$ ipython --no-banner

In [1]: import numpy as np

In [2]: import numpy.linalg as la

In [3]: np.set_printoptions(precision=2, suppress=True, linewidth=160, legacy="1.25")

In [4]: tidy = lambda a: np.round(a, 2) + 0

In [5]: feats = np.loadtxt("dump.csv", delimiter=",")

In [6]: print(feats)
[[30. 14. 24.  5. 25.]
 [14. 20. 26.  4. 22.]
 [24. 26. 38.  9. 35.]
 [ 5.  4.  9.  5. 10.]
 [25. 22. 35. 10. 34.]]

In [7]: rank = la.matrix_rank(feats)

In [8]: print(rank)
3

In [9]: N = la.svd(feats)[2][rank:].T

In [10]: print(la.matrix_rank(feats.T @ feats), la.matrix_rank(feats @ feats.T))
3 3

In [11]: print(tidy(N @ N.T))
[[ 0.04  0.08  0.    0.14 -0.12]
 [ 0.08  0.37 -0.37  0.31 -0.01]
 [ 0.   -0.37  0.57 -0.08 -0.32]
 [ 0.14  0.31 -0.08  0.48 -0.36]
 [-0.12 -0.01 -0.32 -0.36  0.54]]

In [12]: print(tidy(feats @ N))
[[0. 0.]
 [0. 0.]
 [0. 0.]
 [0. 0.]
 [0. 0.]]

In [13]: print(np.allclose(feats @ N, 0))
True

In [14]: print([int(la.matrix_rank(feats[:, :j + 1])) for j in range(5)])
[1, 2, 3, 3, 3]

In [15]: K = np.loadtxt("out2.csv", delimiter=",")

In [16]: print(K)
[[ 2. -1.]
 [ 0.  0.]]

In [17]: print(np.argsort(-la.norm(K, axis=0).round(6), kind="stable")[:3])
[0 1]

In [18]: print(la.matrix_rank(K, rtol=0.1))
1

In [19]: rng = np.random.default_rng(85)

In [20]: lab = rng.permutation(2)

In [21]: print(lab)
[0 1]

In [22]: Y = K[lab][:, lab]

In [23]: print(Y)
[[ 2. -1.]
 [ 0.  0.]]

In [24]: print(np.trace(Y))
2.0

In [25]: print(np.diag(Y))
[2. 0.]

In [26]: Y = K + rng.integers(-2, 3, (2, 1)) @ rng.integers(-2, 3, (1, 2))

In [27]: print(Y)
[[ 2. -1.]
 [ 0.  0.]]

In [28]: print(Y - K)
[[0. 0.]
 [0. 0.]]

In [29]: print(np.abs(Y - K).sum(axis=1))
[0. 0.]

In [30]: print(tidy(K @ la.pinv(K) @ K))
[[ 2. -1.]
 [ 0.  0.]]

In [31]: arr = np.load("x.npy")

In [32]: print(tidy(arr))
[[ 0.15  0.3   0.17 -0.1 ]
 [ 0.3   0.7   0.33  0.12]
 [ 0.17  0.33  0.2  -0.15]
 [-0.1   0.12 -0.15  0.95]]

In [33]: print(np.unique(arr.round(6), axis=0).shape)
(4, 4)

In [34]: print(tidy(np.trace(la.pinv(arr) @ arr)))
2.0

In [35]: print(tidy(arr @ la.pinv(arr) @ arr))
[[ 0.15  0.3   0.17 -0.1 ]
 [ 0.3   0.7   0.33  0.12]
 [ 0.17  0.33  0.2  -0.15]
 [-0.1   0.12 -0.15  0.95]]

In [36]: print(np.allclose(arr[:-1].T @ la.lstsq(arr[:-1].T, arr[-1])[0], arr[-1]))
True

In [37]: print(np.prod(np.diag(K)), tidy(la.det(K)))
0.0 0.0

In [38]: try:
    ...:     la.inv(K)
    ...: except la.LinAlgError as e:
    ...:     print(e)
    ...: 
Singular matrix

In [39]: print(la.matrix_rank(K - K[0, 0] * np.eye(2)))
1

In [40]: vec = np.array([1, 0, -1, -3])

In [41]: print(tidy(arr @ arr @ vec))
[ 0.29 -0.39  0.42 -2.81]

In [42]: print(tidy(np.trace(arr)))
2.0

In [43]: Uu, sigma, vt = la.svd(arr)

In [44]: vecs = vt[:(sigma > 1e-8).sum()]

In [45]: vec = arr[1] + -3 * arr[2] + rng.integers(2) * np.eye(4)[2]

In [46]: print(tidy(vec))
[-0.22 -0.28 -0.26  0.56]

In [47]: print(la.matrix_rank(np.vstack([arr, vec])))
2

In [48]: print(tidy(vecs.T @ vecs))
[[ 0.15  0.3   0.17 -0.1 ]
 [ 0.3   0.7   0.33  0.12]
 [ 0.17  0.33  0.2  -0.15]
 [-0.1   0.12 -0.15  0.95]]

In [49]: Uu, sigma, vt = la.svd(arr, full_matrices=False)

In [50]: print(tidy(sigma / sigma[0]))
[1. 1. 0. 0.]

In [51]: print(tidy(Uu.T @ Uu))
[[1. 0. 0. 0.]
 [0. 1. 0. 0.]
 [0. 0. 1. 0.]
 [0. 0. 0. 1.]]

In [52]: print(np.allclose(Uu * sigma @ vt, arr))
True

In [53]: print(Uu.shape, sigma.shape, vt.shape)
(4, 4) (4,) (4, 4)

In [54]: F = np.load("block17.npy")

In [55]: print(F)
[[-1.  0.]
 [ 0.  2.]]

In [56]: print((F + F.T) / 2)
[[-1.  0.]
 [ 0.  2.]]

In [57]: print(np.allclose(F @ F.T, F.T @ F))
True

In [58]: print(tidy(la.det(F)))
-2.0

In [59]: print((F - F.T) / 2)
[[0. 0.]
 [0. 0.]]

In [60]: print(np.trace(F))
1.0

In [61]: print(np.allclose(F, F.T))
True

In [62]: print(F @ F)
[[1. 0.]
 [0. 4.]]

In [63]: print(tidy(np.abs(la.eigvals(F)).max()))
2.0
